$ python -q
>>> import numpy as np
>>> from numpy import linalg as LA
>>> np.set_printoptions(suppress=True, linewidth=100)
>>> arr = np.array([[5.0, 0.0, 0.0, 4.0, 4.0, 4.0, 4.0, 0.0],
...     [0.0, 5.0, 4.0, 0.0, 0.0, 0.0, 0.0, 4.0],
...     [0.0, 4.0, 5.0, 0.0, 0.0, 0.0, 0.0, 4.0],
...     [4.0, 0.0, 0.0, 5.0, 4.0, 4.0, 4.0, 0.0],
...     [4.0, 0.0, 0.0, 4.0, 5.0, 4.0, 4.0, 0.0],
...     [4.0, 0.0, 0.0, 4.0, 4.0, 5.0, 4.0, 0.0],
...     [4.0, 0.0, 0.0, 4.0, 4.0, 4.0, 5.0, 0.0],
...     [0.0, 4.0, 4.0, 0.0, 0.0, 0.0, 0.0, 5.0]])
>>> O, Rm = LA.qr(arr)
>>> np.trace(O @ O.T)
np.float64(8.0)
>>> O.shape, Rm.shape
((8, 8), (8, 8))
>>> rng = np.random.default_rng(42)
>>> labels = rng.permutation(8)
>>> labels
array([3, 4, 2, 7, 6, 1, 5, 0])
>>> Y = arr[labels][:, labels]
>>> Y
array([[5., 4., 0., 0., 4., 0., 4., 4.],
       [4., 5., 0., 0., 4., 0., 4., 4.],
       [0., 0., 5., 4., 0., 4., 0., 0.],
       [0., 0., 4., 5., 0., 4., 0., 0.],
       [4., 4., 0., 0., 5., 0., 4., 4.],
       [0., 0., 4., 4., 0., 5., 0., 0.],
       [4., 4., 0., 0., 4., 0., 5., 4.],
       [4., 4., 0., 0., 4., 0., 4., 5.]])
>>> r0 = np.array([-3, -1, -1])
>>> np.array([np.convolve(row, r0, "same") for row in arr])
array([[ -5.,  -5., -12., -16., -20., -20.,  -8.,  -4.],
       [-15., -17.,  -9.,  -4.,   0.,   0., -12.,  -4.],
       [-12., -19.,  -9.,  -5.,   0.,   0., -12.,  -4.],
       [ -4.,  -4., -15., -17., -21., -20.,  -8.,  -4.],
       [ -4.,  -4., -12., -19., -21., -21.,  -8.,  -4.],
       [ -4.,  -4., -12., -16., -23., -21.,  -9.,  -4.],
       [ -4.,  -4., -12., -16., -20., -23.,  -9.,  -5.],
       [-12., -16.,  -8.,  -4.,   0.,   0., -15.,  -5.]])
>>> J = np.diag(np.array([-8, 1, -9, -6, -1, -8, 0, 7, -8, -4])) + 3 * np.eye(10, k=1) + 3 * np.eye(10, k=-1)
>>> J
array([[-8.,  3.,  0.,  0.,  0.,  0.,  0.,  0.,  0.,  0.],
       [ 3.,  1.,  3.,  0.,  0.,  0.,  0.,  0.,  0.,  0.],
       [ 0.,  3., -9.,  3.,  0.,  0.,  0.,  0.,  0.,  0.],
       [ 0.,  0.,  3., -6.,  3.,  0.,  0.,  0.,  0.,  0.],
       [ 0.,  0.,  0.,  3., -1.,  3.,  0.,  0.,  0.,  0.],
       [ 0.,  0.,  0.,  0.,  3., -8.,  3.,  0.,  0.,  0.],
       [ 0.,  0.,  0.,  0.,  0.,  3.,  0.,  3.,  0.,  0.],
       [ 0.,  0.,  0.,  0.,  0.,  0.,  3.,  7.,  3.,  0.],
       [ 0.,  0.,  0.,  0.,  0.,  0.,  0.,  3., -8.,  3.],
       [ 0.,  0.,  0.,  0.,  0.,  0.,  0.,  0.,  3., -4.]])
>>> labels = rng.permutation(10)
>>> Y = J[:, labels] * rng.choice([-1, 1], 10)
>>> Y
array([[ 0., -0., -0.,  0.,  0.,  0.,  8.,  0.,  3., -0.],
       [ 0., -0., -0.,  3.,  0.,  0., -3.,  0.,  1., -0.],
       [ 0., -0., -0., -9.,  0.,  3., -0.,  0.,  3., -0.],
       [ 0., -0., -3.,  3.,  0., -6., -0.,  0.,  0., -0.],
       [ 0., -0.,  1.,  0.,  0.,  3., -0.,  0.,  0., -3.],
       [ 3., -0., -3.,  0.,  0.,  0., -0.,  0.,  0.,  8.],
       [ 0., -0., -0.,  0.,  0.,  0., -0.,  3.,  0., -3.],
       [ 3., -3., -0.,  0.,  0.,  0., -0.,  7.,  0., -0.],
       [ 0.,  8., -0.,  0.,  3.,  0., -0.,  3.,  0., -0.],
       [ 0., -3., -0.,  0., -4.,  0., -0.,  0.,  0., -0.]])
>>> U, _, Vh = LA.svd(J.T @ Y)
>>> np.round(U @ Vh, 3) + 0
array([[ 0.,  0.,  0.,  0.,  0.,  0., -1.,  0.,  0.,  0.],
       [ 0.,  0.,  0.,  0.,  0.,  0.,  0.,  0.,  1.,  0.],
       [ 0.,  0.,  0.,  1.,  0.,  0.,  0.,  0.,  0.,  0.],
       [ 0.,  0.,  0.,  0.,  0.,  1.,  0.,  0.,  0.,  0.],
       [ 0.,  0., -1.,  0.,  0.,  0.,  0.,  0.,  0.,  0.],
       [ 0.,  0.,  0.,  0.,  0.,  0.,  0.,  0.,  0., -1.],
       [ 1.,  0.,  0.,  0.,  0.,  0.,  0.,  0.,  0.,  0.],
       [ 0.,  0.,  0.,  0.,  0.,  0.,  0.,  1.,  0.,  0.],
       [ 0., -1.,  0.,  0.,  0.,  0.,  0.,  0.,  0.,  0.],
       [ 0.,  0.,  0.,  0.,  1.,  0.,  0.,  0.,  0.,  0.]])
>>> labels
array([6, 8, 4, 2, 9, 3, 0, 7, 1, 5])
